% python3 -q
>>> import numpy as np
>>> import numpy.linalg as la
>>> np.set_printoptions(precision=2, suppress=True, linewidth=100, sign=" ")
>>> B = np.array([[1, 1], [1, -1]])
>>> rng = np.random.default_rng(61)
>>> mat = np.kron(B, np.kron(B, B))[rng.permutation(8)][:7]
>>> mat
array([[ 1,  1,  1,  1, -1, -1, -1, -1],
       [ 1,  1, -1, -1, -1, -1,  1,  1],
       [ 1, -1, -1,  1,  1, -1, -1,  1],
       [ 1,  1,  1,  1,  1,  1,  1,  1],
       [ 1,  1, -1, -1,  1,  1, -1, -1],
       [ 1, -1,  1, -1,  1, -1,  1, -1],
       [ 1, -1,  1, -1, -1,  1, -1,  1]])
>>> round(la.norm(mat, 1), 2), np.round(la.norm(mat, np.inf), 2)
(np.float64(7.0), np.float64(8.0))
>>> round(la.norm(mat[0] - mat[6]), 2)
np.float64(4.0)
>>> np.round(la.norm(mat) ** 2 / la.norm(mat, 2) ** 2, 2)
np.float64(7.0)
>>> print(la.norm(mat, axis=0))
[ 2.65  2.65  2.65  2.65  2.65  2.65  2.65  2.65]
>>> la.norm(mat, axis=1).argmax()
np.int64(0)
>>> round(la.norm(mat, "nuc"), 2)
np.float64(19.8)
>>> B = mat / np.sqrt((mat ** 2).mean(axis=1, keepdims=True))
>>> B[5]
array([ 1., -1.,  1., -1.,  1., -1.,  1., -1.])
>>> la.matrix_rank(mat - mat.mean(axis=1, keepdims=True))
np.int64(6)
>>> la.matrix_rank(B) == la.matrix_rank(mat)
np.True_
>>> la.norm(B, axis=1)
array([ 2.83,  2.83,  2.83,  2.83,  2.83,  2.83,  2.83])
